$ python3 -q
>>> import numpy as np
>>> np.set_printoptions(suppress=True, linewidth=140)
>>> Y = np.array([[2, -3], [-1, -3]])
>>> basis = np.array([[3, 6, 9, 2, -4],
...     [-9, 0, -1, -4, -6],
...     [1, -3, 6, 1, -3],
...     [-8, -1, 9, 7, -9],
...     [-5, -6, 2, 8, 5]])
>>> X = np.block([[Y, np.zeros((2, 5))], [np.zeros((5, 2)), basis]])
>>> X
array([[ 2., -3.,  0.,  0.,  0.,  0.,  0.],
       [-1., -3.,  0.,  0.,  0.,  0.,  0.],
       [ 0.,  0.,  3.,  6.,  9.,  2., -4.],
       [ 0.,  0., -9.,  0., -1., -4., -6.],
       [ 0.,  0.,  1., -3.,  6.,  1., -3.],
       [ 0.,  0., -8., -1.,  9.,  7., -9.],
       [ 0.,  0., -5., -6.,  2.,  8.,  5.]])
>>> X @ X
array([[   7.,    3.,    0.,    0.,    0.,    0.,    0.],
       [   1.,   12.,    0.,    0.,    0.,    0.,    0.],
       [   0.,    0.,  -32.,   13.,   85.,  -27., -113.],
       [   0.,    0.,   34.,  -11., -135.,  -95.,   45.],
       [   0.,    0.,   43.,    5.,   51.,    3.,  -28.],
       [   0.,    0.,  -17.,  -28.,   28.,  -26.,  -97.],
       [   0.,    0.,  -48.,  -74.,   55.,  112.,    3.]])
>>> X.inv()
Traceback (most recent call last):
  File "<python-input-7>", line 1, in <module>
    X.inv()
    ^^^^^
AttributeError: 'numpy.ndarray' object has no attribute 'inv'
>>> np.allclose(X @ X.T, X.T @ X)
False
>>> np.trace(X)
np.float64(20.0)
>>> x0 = np.array([-2, -3, 0, 0, -2, 0, 3])
>>> y = X @ x0
>>> b, lr = np.zeros(7), 1 / np.linalg.norm(X, 2) ** 2
>>> for i in range(25):
...     b -= lr * X.T @ (X @ b - y)
...     if i % 5 == 0: print(i, round(np.linalg.norm(X @ b - y), 2))
... 
0 18.37
5 10.36
10 8.51
15 7.12
20 6.07
>>> b.round(2)
array([-0.24, -1.86,  0.23, -0.24, -2.18,  0.12,  2.69])
>>> round(np.linalg.cond(X), 2)
np.float64(9.49)
>>> ang = np.radians(42)
>>> Rm = np.eye(7)
>>> Rm[1, 1] = Rm[4, 4] = np.cos(ang)
>>> Rm[1, 4], Rm[4, 1] = -np.sin(ang), np.sin(ang)
>>> Rm.round(2)
array([[ 1.  ,  0.  ,  0.  ,  0.  ,  0.  ,  0.  ,  0.  ],
       [ 0.  ,  0.74,  0.  ,  0.  , -0.67,  0.  ,  0.  ],
       [ 0.  ,  0.  ,  1.  ,  0.  ,  0.  ,  0.  ,  0.  ],
       [ 0.  ,  0.  ,  0.  ,  1.  ,  0.  ,  0.  ,  0.  ],
       [ 0.  ,  0.67,  0.  ,  0.  ,  0.74,  0.  ,  0.  ],
       [ 0.  ,  0.  ,  0.  ,  0.  ,  0.  ,  1.  ,  0.  ],
       [ 0.  ,  0.  ,  0.  ,  0.  ,  0.  ,  0.  ,  1.  ]])
>>> Y = X @ Rm.T
>>> np.allclose(X @ X.T, Y @ Y.T)
True
